% python3 -q
>>> import numpy as np
>>> np.set_printoptions(suppress=True, linewidth=160)
>>> J = np.load("a.npy")
>>> print(J)
[[ 0  0  8  5  0  1  6  4  0  3]
 [ 0  0  8  5  0  1  6  4  0  3]
 [ 1  2  2  1  2  1  1  1  0  0]
 [ 1  2  2  1  2  1  1  1  0  0]
 [ 0  0 14  9  0  1 11  7  0  6]
 [ 1  2  2  1  2  1  1  1  0  0]
 [ 1  2  2  1  2  1  1  1  0  0]
 [ 0  0 14  9  0  1 11  7  0  6]
 [ 1  2  2  1  2  1  1  1  0  0]
 [ 0  0 14  9  0  1 11  7  0  6]
 [ 1  2  2  1  2  1  1  1  0  0]
 [ 0  0 14  9  0  1 11  7  0  6]
 [ 0  0  8  5  0  1  6  4  0  3]
 [ 0  0 14  9  0  1 11  7  0  6]
 [ 0  0 14  9  0  1 11  7  0  6]
 [ 0  0  8  5  0  1  6  4  0  3]
 [ 1  2  2  1  2  1  1  1  0  0]
 [ 0  0 14  9  0  1 11  7  0  6]
 [ 1  2  2  1  2  1  1  1  0  0]
 [ 0  0  8  5  0  1  6  4  0  3]
 [ 0  0  8  5  0  1  6  4  0  3]
 [ 0  0  8  5  0  1  6  4  0  3]
 [ 0  0 14  9  0  1 11  7  0  6]
 [ 0  0 14  9  0  1 11  7  0  6]
 [ 0  0 14  9  0  1 11  7  0  6]
 [ 1  2  2  1  2  1  1  1  0  0]
 [ 0  0  8  5  0  1  6  4  0  3]
 [ 1  2  2  1  2  1  1  1  0  0]
 [ 0  0 14  9  0  1 11  7  0  6]
 [ 1  2  2  1  2  1  1  1  0  0]
 [ 1  2  2  1  2  1  1  1  0  0]
 [ 0  0  8  5  0  1  6  4  0  3]
 [ 0  0  8  5  0  1  6  4  0  3]
 [ 0  0 14  9  0  1 11  7  0  6]
 [ 1  2  2  1  2  1  1  1  0  0]
 [ 0  0 14  9  0  1 11  7  0  6]
 [ 0  0 14  9  0  1 11  7  0  6]
 [ 1  2  2  1  2  1  1  1  0  0]
 [ 1  2  2  1  2  1  1  1  0  0]
 [ 1  2  2  1  2  1  1  1  0  0]
 [ 0  0 14  9  0  1 11  7  0  6]
 [ 1  2  2  1  2  1  1  1  0  0]
 [ 0  0 14  9  0  1 11  7  0  6]]
>>> # column 4 repeats column 1
>>> rank = np.linalg.matrix_rank(J)
>>> print(rank)
3
>>> N = np.linalg.svd(J)[2][rank:].T
>>> print([int(np.linalg.matrix_rank(np.delete(J, i, axis=0))) for i in range(43)])
[3, 3, 3, 3, 3, 3, 3, 3, 3, 3, 3, 3, 3, 3, 3, 3, 3, 3, 3, 3, 3, 3, 3, 3, 3, 3, 3, 3, 3, 3, 3, 3, 3, 3, 3, 3, 3, 3, 3, 3, 3, 3, 3]
>>> print(N.shape)
(10, 7)
>>> w1 = np.array([[0, -2, -3, 3, -1, 1],
...     [-3, -3, -2, 0, 3, 0],
...     [2, 3, 2, -2, 2, -2],
...     [-3, 0, 1, -1, 3, 1],
...     [2, 0, 0, 0, -3, -2],
...     [-2, -2, -2, 1, 1, 3],
...     [-1, 1, 0, 1, -1, -2],
...     [3, 2, -2, 0, 3, -2],
...     [-3, 3, 0, -3, 3, -3],
...     [1, 3, -2, 2, -3, 3]])
>>> b = np.array([2, 5, 0, 1, 6, 6])
>>> hid = np.maximum(J @ w1 + b, 0)
>>> print(np.round((hid > 0).mean(axis=0), 1))
[1.  1.  0.6 0.4 1.  0. ]
>>> print(np.linalg.matrix_rank(hid))
3
>>> cent = np.array([[2, 2], [-3, 0], [-3, 2], [1, 0], [0, 2], [1, 2]])
>>> print((hid @ cent).round(6).argmax(axis=1))
[1 1 1 1 1 1 1 1 1 1 1 1 1 1 1 1 1 1 1 1 1 1 1 1 1 1 1 1 1 1 1 1 1 1 1 1 1 1 1 1 1 1 1]
>>> print(w1 @ cent)
[[ 19  -6]
 [  9  -4]
 [-15   8]
 [ -9   4]
 [  2  -6]
 [ 12   0]
 [ -6  -8]
 [  4   4]
 [-21  -6]
 [  4  -2]]
>>> print(hid @ cent)
[[-145  100]
 [-145  100]
 [  -9   32]
 [  -9   32]
 [-257  160]
 [  -9   32]
 [  -9   32]
 [-257  160]
 [  -9   32]
 [-257  160]
 [  -9   32]
 [-257  160]
 [-145  100]
 [-257  160]
 [-257  160]
 [-145  100]
 [  -9   32]
 [-257  160]
 [  -9   32]
 [-145  100]
 [-145  100]
 [-145  100]
 [-257  160]
 [-257  160]
 [-257  160]
 [  -9   32]
 [-145  100]
 [  -9   32]
 [-257  160]
 [  -9   32]
 [  -9   32]
 [-145  100]
 [-145  100]
 [-257  160]
 [  -9   32]
 [-257  160]
 [-257  160]
 [  -9   32]
 [  -9   32]
 [  -9   32]
 [-257  160]
 [  -9   32]
 [-257  160]]
>>> U, s, VT = np.linalg.svd(J)
>>> print(np.argmax(s[:-1] / (s[1:] + 1e-6)) + 1)
3
>>> print(s.round(1) + 0)
[96.8 13.3  1.7  0.   0.   0.   0.   0.   0.   0. ]
>>> out = U[:, :3] @ np.diag(s[:3]) @ VT[:3]
>>> print(round(float(np.linalg.norm(J - out, 2)), 1), round(s[3], 1))
0.0 0.0
>>> out = np.array([[-5, -1, 5],
...     [3, -3, 3],
...     [4, -1, 3],
...     [-3, 0, 1],
...     [-1, -4, 5],
...     [-5, 5, -2],
...     [-5, -3, 0],
...     [4, 0, 5],
...     [-1, 2, 5],
...     [0, 5, 1]])
>>> print(np.vstack([J, out.T]).shape)
(46, 10)
>>> print(np.einsum("ij->j", J))
[ 17  34 338 211  34  43 253 169   0 126]
>>> print(J @ out)
[[ -2  -6  50]
 [ -2  -6  50]
 [ -2 -15  31]
 [ -2 -15  31]
 [ -3 -12  90]
 [ -2 -15  31]
 [ -2 -15  31]
 [ -3 -12  90]
 [ -2 -15  31]
 [ -3 -12  90]
 [ -2 -15  31]
 [ -3 -12  90]
 [ -2  -6  50]
 [ -3 -12  90]
 [ -3 -12  90]
 [ -2  -6  50]
 [ -2 -15  31]
 [ -3 -12  90]
 [ -2 -15  31]
 [ -2  -6  50]
 [ -2  -6  50]
 [ -2  -6  50]
 [ -3 -12  90]
 [ -3 -12  90]
 [ -3 -12  90]
 [ -2 -15  31]
 [ -2  -6  50]
 [ -2 -15  31]
 [ -3 -12  90]
 [ -2 -15  31]
 [ -2 -15  31]
 [ -2  -6  50]
 [ -2  -6  50]
 [ -3 -12  90]
 [ -2 -15  31]
 [ -3 -12  90]
 [ -3 -12  90]
 [ -2 -15  31]
 [ -2 -15  31]
 [ -2 -15  31]
 [ -3 -12  90]
 [ -2 -15  31]
 [ -3 -12  90]]
>>> print(np.einsum("ik,kj->ij", J, out))
[[ -2  -6  50]
 [ -2  -6  50]
 [ -2 -15  31]
 [ -2 -15  31]
 [ -3 -12  90]
 [ -2 -15  31]
 [ -2 -15  31]
 [ -3 -12  90]
 [ -2 -15  31]
 [ -3 -12  90]
 [ -2 -15  31]
 [ -3 -12  90]
 [ -2  -6  50]
 [ -3 -12  90]
 [ -3 -12  90]
 [ -2  -6  50]
 [ -2 -15  31]
 [ -3 -12  90]
 [ -2 -15  31]
 [ -2  -6  50]
 [ -2  -6  50]
 [ -2  -6  50]
 [ -3 -12  90]
 [ -3 -12  90]
 [ -3 -12  90]
 [ -2 -15  31]
 [ -2  -6  50]
 [ -2 -15  31]
 [ -3 -12  90]
 [ -2 -15  31]
 [ -2 -15  31]
 [ -2  -6  50]
 [ -2  -6  50]
 [ -3 -12  90]
 [ -2 -15  31]
 [ -3 -12  90]
 [ -3 -12  90]
 [ -2 -15  31]
 [ -2 -15  31]
 [ -2 -15  31]
 [ -3 -12  90]
 [ -2 -15  31]
 [ -3 -12  90]]
>>> print(np.einsum("ik,kj->ji", J, out))
[[ -2  -2  -2  -2  -3  -2  -2  -3  -2  -3  -2  -3  -2  -3  -3  -2  -2  -3  -2  -2  -2  -2  -3  -3  -3  -2  -2  -2  -3  -2  -2  -2  -2  -3  -2  -3  -3  -2  -2
   -2  -3  -2  -3]
 [ -6  -6 -15 -15 -12 -15 -15 -12 -15 -12 -15 -12  -6 -12 -12  -6 -15 -12 -15  -6  -6  -6 -12 -12 -12 -15  -6 -15 -12 -15 -15  -6  -6 -12 -15 -12 -12 -15 -15
  -15 -12 -15 -12]
 [ 50  50  31  31  90  31  31  90  31  90  31  90  50  90  90  50  31  90  31  50  50  50  90  90  90  31  50  31  90  31  31  50  50  90  31  90  90  31  31
   31  90  31  90]]
>>> print(np.einsum("ij,ij->i", J, J))
[151 151  17  17 484  17  17 484  17 484  17 484 151 484 484 151  17 484  17 151 151 151 484 484 484  17 151  17 484  17  17 151 151 484  17 484 484  17  17
  17 484  17 484]
>>> U, s, VT = np.linalg.svd(J, full_matrices=False)
>>> print(np.round(U.T @ J @ VT.T, 1) + 0)
[[96.8  0.   0.   0.   0.   0.   0.   0.   0.   0. ]
 [ 0.  13.3  0.   0.   0.   0.   0.   0.   0.   0. ]
 [ 0.   0.   1.7  0.   0.   0.   0.   0.   0.   0. ]
 [ 0.   0.   0.   0.   0.   0.   0.   0.   0.   0. ]
 [ 0.   0.   0.   0.   0.   0.   0.   0.   0.   0. ]
 [ 0.   0.   0.   0.   0.   0.   0.   0.   0.   0. ]
 [ 0.   0.   0.   0.   0.   0.   0.   0.   0.   0. ]
 [ 0.   0.   0.   0.   0.   0.   0.   0.   0.   0. ]
 [ 0.   0.   0.   0.   0.   0.   0.   0.   0.   0. ]
 [ 0.   0.   0.   0.   0.   0.   0.   0.   0.   0. ]]
>>> print(s.round(1) + 0)
[96.8 13.3  1.7  0.   0.   0.   0.   0.   0.   0. ]
>>> print(round(float(np.sqrt((s ** 2).sum())), 1), round(np.linalg.norm(J), 1))
97.7 97.7
>>> print(np.allclose(U * s @ VT, J))
True
>>> rng = np.random.default_rng(329665)
>>> X = np.triu(rng.random((9, 9)) < 0.3, 1).astype(int)
>>> X = X + X.T
>>> print(X)
[[0 0 0 1 0 0 0 1 1]
 [0 0 0 0 0 0 1 1 0]
 [0 0 0 0 0 0 1 0 1]
 [1 0 0 0 0 0 0 0 1]
 [0 0 0 0 0 0 0 0 0]
 [0 0 0 0 0 0 1 0 0]
 [0 1 1 0 0 1 0 1 1]
 [1 1 0 0 0 0 1 0 0]
 [1 0 1 1 0 0 1 0 0]]
>>> # looks like rank 8
>>> print(np.round(np.trace(np.linalg.pinv(X) @ X), 1))
8.0
>>> vals, evecs = np.linalg.eigvalsh(X)
Traceback (most recent call last):
  File "<python-input-42>", line 1, in <module>
    vals, evecs = np.linalg.eigvalsh(X)
    ^^^^^^^^^^^
ValueError: too many values to unpack (expected 2)
>>> vals, evecs = np.linalg.eigh(X)
>>> print(round(vals.sum(), 1), np.trace(X))
0.0 0
>>> print(np.round(np.linalg.svd(X, compute_uv=False), 1) + 0)
[3.1 2.2 1.5 1.5 1.4 0.9 0.6 0.1 0. ]
>>> print(np.round(np.linalg.eigvalsh(X + 5 * np.eye(9)), 1))
[2.8 3.5 3.6 4.4 5.  5.1 5.9 6.5 8.1]
>>> print(np.round(evecs.T @ X @ evecs, 1) + 0)
[[-2.2  0.   0.   0.   0.   0.   0.   0.   0. ]
 [ 0.  -1.5  0.   0.   0.   0.   0.   0.   0. ]
 [ 0.   0.  -1.4  0.   0.   0.   0.   0.   0. ]
 [ 0.   0.   0.  -0.6  0.   0.   0.   0.   0. ]
 [ 0.   0.   0.   0.   0.   0.   0.   0.   0. ]
 [ 0.   0.   0.   0.   0.   0.1  0.   0.   0. ]
 [ 0.   0.   0.   0.   0.   0.   0.9  0.   0. ]
 [ 0.   0.   0.   0.   0.   0.   0.   1.5  0. ]
 [ 0.   0.   0.   0.   0.   0.   0.   0.   3.1]]
>>> print(np.abs(evecs[:, -1]).round(6).argmax())
6
>>> print(np.linalg.cond(X) > 100)
True
>>> vals, evecs = np.linalg.eigh(X)
>>> vec = np.array([4, 1, 4, 3, 5, 5, 1, 3, 0])
>>> print(np.round(evecs * np.maximum(vals, 0) @ evecs.T, 1) + 0)
[[ 0.8  0.2  0.1  0.6  0.  -0.1  0.2  0.4  0.6]
 [ 0.2  0.6  0.1 -0.1  0.   0.2  0.6  0.6  0.1]
 [ 0.1  0.1  0.6  0.2  0.   0.2  0.6  0.1  0.6]
 [ 0.6 -0.1  0.2  0.6  0.  -0.1  0.1  0.2  0.6]
 [ 0.   0.   0.   0.   0.   0.   0.   0.   0. ]
 [-0.1  0.2  0.2 -0.1  0.   0.3  0.5  0.2  0.2]
 [ 0.2  0.6  0.6  0.1  0.   0.5  1.1  0.6  0.6]
 [ 0.4  0.6  0.1  0.2  0.   0.2  0.6  0.8  0.3]
 [ 0.6  0.1  0.6  0.6  0.   0.2  0.6  0.3  0.9]]
>>> K = np.loadtxt("run18.csv", delimiter=",")
>>> print(K)
[[-2. -2.  0.  1. -2.  3. -2. -1.  1.  1.  3.  0.  2. -3.]
 [ 0.  0. -2.  2. -3.  3.  3.  2. -3.  3. -3. -3.  3.  0.]
 [ 0.  0.  1.  3.  0.  0. -3. -1. -2.  2.  1.  0. -3. -2.]
 [ 0.  0.  0.  0. -3.  0. -3. -3.  0.  2. -3. -3.  2.  1.]
 [ 0.  0.  0.  0.  3. -2. -2.  2.  1. -2.  1. -1.  0.  0.]
 [ 0.  0.  0.  0.  0.  0. -1. -1. -2.  0.  2. -2.  2. -1.]
 [ 0.  0.  0.  0.  0.  0.  1. -2.  0.  0. -3.  1. -2.  1.]
 [ 0.  0.  0.  0.  0.  0.  0. -2.  1. -2.  0. -2. -3.  2.]
 [ 0.  0.  0.  0.  0.  0.  0.  0.  2.  3. -1.  0. -3.  3.]
 [ 0.  0.  0.  0.  0.  0.  0.  0.  0. -2.  2. -3.  3.  2.]
 [ 0.  0.  0.  0.  0.  0.  0.  0.  0.  0. -2.  2. -1. -1.]
 [ 0.  0.  0.  0.  0.  0.  0.  0.  0.  0.  0. -3. -3.  3.]
 [ 0.  0.  0.  0.  0.  0.  0.  0.  0.  0.  0.  0.  2. -3.]
 [ 0.  0.  0.  0.  0.  0.  0.  0.  0.  0.  0.  0.  0.  0.]]
>>> print(np.linalg.matrix_rank(K - K[0, 0] * np.eye(14)))
13
>>> print(np.round(np.sort(np.linalg.eigvals(K)), 1))
[-3. -2. -2. -2. -2.  0.  0.  0.  0.  1.  1.  2.  2.  3.]
>>> try:
...     np.linalg.inv(K)
... except np.linalg.LinAlgError as e:
...     print(repr(e))
... 
LinAlgError('Singular matrix')
>>> K.inv()
Traceback (most recent call last):
  File "<python-input-58>", line 1, in <module>
    K.inv()
    ^^^^^
AttributeError: 'numpy.ndarray' object has no attribute 'inv'
>>> print(np.allclose(K @ K.T, K.T @ K))
False
>>> assert K == K.T
Traceback (most recent call last):
  File "<python-input-60>", line 1, in <module>
    assert K == K.T
           ^^^^^^^^
ValueError: The truth value of an array with more than one element is ambiguous. Use a.any() or a.all()
>>> print(np.round(np.linalg.det(K), 1))
0.0
>>> print(np.round(np.sort(np.abs(np.linalg.eigvals(K))), 1))
[0. 0. 0. 0. 1. 1. 2. 2. 2. 2. 2. 2. 3. 3.]
>>> print(np.linalg.matrix_rank(K, rtol=0.1))
11
>>> print(np.linalg.cond(K) > 100)
True
>>> print(np.argsort(-np.linalg.norm(K, axis=0).round(6), kind="stable")[:3])
[12 13 10]
>>> print([round(float(x), 1) for x in np.linalg.svd(K, compute_uv=False)[:3]])
[11.0, 9.8, 8.2]
